In [1]: import numpy as np

In [2]: import numpy.linalg as la

In [3]: np.set_printoptions(suppress=True, linewidth=160)

In [4]: mat = np.loadtxt("m.csv", delimiter=",")

In [5]: print(mat)
[[  0.   7.   8.   0.   4.   7.  -9.   7.  -6.]
 [ -7.   0.  10.   4. -11. -15.  11.  -4.   8.]
 [ -8. -10.   0.  -5. -16.  10.   1.  -1.  -7.]
 [  0.  -4.   5.   0. -10.   8.  11.   1.  13.]
 [ -4.  11.  16.  10.   0.  13.  -5.   5.   1.]
 [ -7.  15. -10.  -8. -13.   0.   5.  -4. -12.]
 [  9. -11.  -1. -11.   5.  -5.   0.  12.  10.]
 [ -7.   4.   1.  -1.  -5.   4. -12.   0.   2.]
 [  6.  -8.   7. -13.  -1.  12. -10.  -2.   0.]]

In [6]: left, sig, vt = la.svd(mat)

In [7]: evecs = vt[:(sig > 1e-8).sum()]

In [8]: rng = np.random.default_rng(2296)

In [9]: x = mat[6] + -2 * mat[2] + rng.integers(2) * np.eye(9)[7]

In [10]: print(x)
[ 25.   9.  -1.  -1.  37. -25.  -2.  14.  24.]

In [11]: print(np.round(np.diag(evecs.T @ evecs), 2))
[0.53 1.   0.99 0.87 0.71 0.98 0.93 0.99 0.99]

In [12]: print(round(la.norm(x - evecs.T @ evecs @ x), 2))
0.0

In [13]: print(np.allclose(evecs.T @ evecs @ x, x))
True

In [14]: z = rng.permutation(9)

In [15]: print(z)
[6 7 8 1 2 0 4 3 5]

In [16]: Y = mat[z][:, z]

In [17]: print(np.round(la.det(Y), 2), round(la.det(mat[z]), 2))
-0.0 0.0

In [18]: print(Y)
[[  0.  12.  10. -11.  -1.   9.   5. -11.  -5.]
 [-12.   0.   2.   4.   1.  -7.  -5.  -1.   4.]
 [-10.  -2.   0.  -8.   7.   6.  -1. -13.  12.]
 [ 11.  -4.   8.   0.  10.  -7. -11.   4. -15.]
 [  1.  -1.  -7. -10.   0.  -8. -16.  -5.  10.]
 [ -9.   7.  -6.   7.   8.   0.   4.   0.   7.]
 [ -5.   5.   1.  11.  16.  -4.   0.  10.  13.]
 [ 11.   1.  13.  -4.   5.   0. -10.   0.   8.]
 [  5.  -4. -12.  15. -10.  -7. -13.  -8.   0.]]

In [19]: print(np.round(np.sort(np.abs(la.eigvals(Y))), 2) + 0)
[ 0.   10.71 10.71 15.03 15.03 30.25 30.25 35.93 35.93]

In [20]: print(np.trace(Y))
0.0

In [21]: left, sig, vt = la.svd(Y)

In [22]: evecs = vt[:(sig > 1e-8).sum()]

In [23]: x = Y[5] + -2 * Y[4] + rng.integers(2) * np.eye(9)[2]

In [24]: print(x)
[-11.   9.   9.  27.   8.  16.  36.  10. -13.]

In [25]: print(np.allclose(evecs.T @ evecs @ x, x))
False

In [26]: print(round(float(la.norm(x - evecs.T @ evecs @ x)), 2))
0.09

In [27]: J = np.loadtxt("run8.csv", delimiter=",")

In [28]: print(J)
[[ -1.7   -8.37  -0.9    1.    -0.3   -0.6   -0.4   -1.3   -0.1    0.5   -0.3   -0.4   -0.1   -1.2 ]
 [  0.8    3.99   1.8    0.4    1.3   -2.6   -1.    -1.5   -0.7    0.     1.    -0.5   -0.1    0.5 ]
 [  0.1    0.51  -0.1   -0.7    1.2    0.3    1.8    2.8    0.7   -0.3    0.5    0.6    2.2   -0.4 ]
 [  0.8    4.21  -0.4    0.7    1.5    1.5   -0.8    2.6    1.1   -2.1    0.2    0.5    0.1   -0.6 ]
 [  1.2    5.84  -0.7    0.9    0.8   -1.7   -0.3    0.4    0.2    0.     0.5    0.3   -0.3   -0.5 ]
 [  0.1    0.48  -1.4    0.8   -0.5   -1.6   -0.5   -0.4    0.4    0.2   -0.5   -1.6   -0.4    1.1 ]
 [ -0.5   -2.54   0.     0.3    1.     0.4   -0.5    0.6   -1.9   -1.1   -0.9   -0.3    0.4    0.2 ]
 [  0.3    1.47   0.4    0.1    0.6    0.9    0.4   -0.7    2.3   -0.8    0.6   -0.9   -1.     0.2 ]
 [ -0.7   -3.45  -1.     1.6   -1.2    0.4   -0.6    0.4    0.1   -0.9   -0.4   -0.5   -1.     0.  ]
 [ -0.2   -1.03   0.4   -1.3    0.1    1.8   -0.2   -0.1    1.2   -1.1    0.6    1.5   -1.7    2.1 ]
 [  0.2    1.13  -0.9    1.3    0.3    1.4    1.     0.3    0.2    1.6   -0.5    0.6   -0.9    1.9 ]
 [ -0.7   -3.5   -1.     0.3   -1.2   -0.7    0.5    1.     1.2    0.    -0.5    0.6    1.    -0.7 ]
 [  1.6    7.93   0.6   -1.8   -0.2   -2.7   -0.1   -0.5    0.3    0.4    0.4   -0.9    0.2   -0.6 ]
 [  0.9    4.53  -0.2   -1.2   -0.9   -1.3    0.1   -2.1   -0.2   -0.4   -1.1   -0.8    0.7    0.1 ]
 [  0.5    2.63  -0.1   -1.    -2.3    1.2   -0.9   -2.1    2.4   -1.6    0.6   -0.2   -1.7   -0.6 ]
 [ -0.3   -1.44   0.1   -0.5   -1.5    0.2    0.1    0.3   -2.4    0.6   -0.8   -0.7   -1.3    0.  ]
 [ -0.2   -1.01  -0.5    0.6   -1.    -0.9    2.    -1.2    0.7    0.3    0.2    0.6    0.6    0.1 ]
 [ -0.8   -4.03   2.3    0.8   -0.2    1.2   -1.4    0.3    0.2    0.    -1.    -1.     0.7    0.4 ]
 [ -1.6   -7.95  -0.4    1.1    0.9    0.6    0.9   -0.3    0.     0.5    0.7    0.7    0.8    0.2 ]
 [ -0.4   -2.1    1.4   -1.1   -0.3   -1.7    1.     1.1    0.3    1.1    0.1    1.5    0.4   -0.3 ]
 [ -0.7   -3.38  -0.6   -1.5    1.3   -0.3   -0.1    0.4   -0.1   -0.9    0.7    1.3   -0.3    2.7 ]
 [  0.3    1.59   2.    -1.7   -0.5    0.9    1.7    1.1    1.3    0.3    0.7   -1.    -0.6   -1.4 ]
 [  0.6    3.04   0.4   -1.4    1.9    0.1    0.4    0.4   -1.6    0.2   -1.    -1.1   -0.6    0.7 ]
 [  0.3    1.65   0.8    0.3   -0.6    0.7    0.8   -0.3   -1.7    0.5   -0.2   -1.3   -0.5   -1.5 ]
 [ -2.1  -10.25  -0.3   -0.2   -1.6    0.1    0.7   -0.6    0.4    0.7    0.    -0.4    0.7   -0.9 ]
 [  0.1    0.61   0.9    0.7    0.9   -0.3   -2.7   -0.3   -0.8    0.    -0.3   -0.6   -0.5    1.  ]
 [ -0.4   -1.87   0.7   -1.4    0.2   -0.2   -0.2    2.4   -1.1    0.3   -1.     0.9    1.    -1.3 ]
 [  0.9    4.72   0.9   -0.1    1.2    0.6    0.6   -0.1    0.3    0.1    0.4    0.3    0.8    1.9 ]
 [ -0.8   -4.13   0.8   -0.4    0.     0.6   -0.9    1.6   -0.2    1.8   -0.3   -1.4    0.    -0.8 ]
 [  0.4    2.08   0.9    1.7   -0.9   -1.     0.     0.7   -0.9    0.7   -0.3    0.7    0.9    0.7 ]
 [ -1.    -5.16  -2.4   -0.1    0.5    1.    -0.6    1.4    0.5    0.     1.     0.3    0.8    0.3 ]
 [ -1.5   -7.5   -0.2    0.4   -0.8    0.2   -0.3   -1.4   -0.7    0.7   -2.2    0.1   -1.4   -0.2 ]
 [ -0.6   -3.     0.9    0.9   -0.2    0.8    0.1    0.    -0.3   -0.9    0.6    1.3    0.5   -0.4 ]
 [ -0.8   -4.    -0.5   -1.8   -1.1   -0.3   -0.5   -0.6   -0.3   -0.8    0.     1.9    0.1   -2.5 ]
 [ -1.    -5.04   0.    -0.1    1.    -1.9    1.2   -1.7   -0.3    2.5    0.7    1.8    0.6   -1.1 ]
 [  1.4    6.96   0.5    0.7    1.     0.2    1.     1.3    1.1    0.8    1.1    2.1   -1.7    0.1 ]
 [ -1.1   -5.54   1.5    0.2    0.3   -0.8    1.2    2.     1.3    0.1   -0.7    1.2    0.    -0.9 ]
 [  0.1    0.37  -0.5   -1.2   -0.8    1.2    0.7   -1.3    0.4   -0.8    2.     0.6   -1.4   -0.3 ]
 [ -1.5   -7.47   0.2    0.4    0.7    0.7   -1.3   -0.7   -1.8    0.5    0.1   -1.7   -0.4   -2.1 ]
 [ -0.7   -3.34   0.7   -0.2    1.3   -0.8   -1.    -1.    -1.2   -1.4   -0.1   -1.9   -0.3    0.7 ]
 [  0.    -0.04   0.5   -0.8   -0.7    1.8   -0.7   -1.1    0.1    1.3   -1.7   -0.5    1.    -1.  ]
 [ -0.3   -1.45  -0.1   -0.3   -0.8   -1.5    0.1   -0.2    0.1    0.2    0.7    0.5   -0.4   -0.2 ]
 [  0.4    1.89   0.2   -1.3    0.5   -0.4   -1.7    0.8    0.3    0.     0.5    1.    -0.7    0.9 ]
 [  0.2    0.89   1.2   -0.6    0.7    0.9    0.7   -0.3   -0.8    0.3   -1.3   -0.9    0.4   -0.1 ]
 [  0.2    0.89   0.1   -0.9   -0.2   -1.    -0.1    0.3   -0.8   -2.     2.7   -0.7    1.5   -2.3 ]
 [  0.9    4.5   -0.9    2.1   -1.    -1.3   -1.8    1.5    0.3    0.4   -0.4   -1.9   -1.5    1.6 ]
 [ -1.5   -7.45  -0.4    0.1   -1.1    0.6    0.1   -0.5    0.6   -0.2    0.5   -0.3    0.8    0.7 ]]

In [29]: f, v = J[43], J[3]

In [30]: print(round(f @ v, 2))
1.95

In [31]: print(round(float(f @ f), 2))
7.91

In [32]: pr = (f @ v) / (f @ f) * f

In [33]: print(pr.round(2))
[ 0.05  0.22  0.3  -0.15  0.17  0.22  0.17 -0.07 -0.2   0.07 -0.32 -0.22  0.1  -0.02]

In [34]: print(round(float(la.norm(f + v) ** 2 + la.norm(f - v) ** 2), 2))
90.21

In [35]: print(la.matrix_rank(np.outer(f, v)))
1

In [36]: print(np.round(v - pr, 2) + 0)
[ 0.75  3.99 -0.7   0.85  1.33  1.28 -0.97  2.67  1.3  -2.17  0.52  0.72  0.   -0.58]
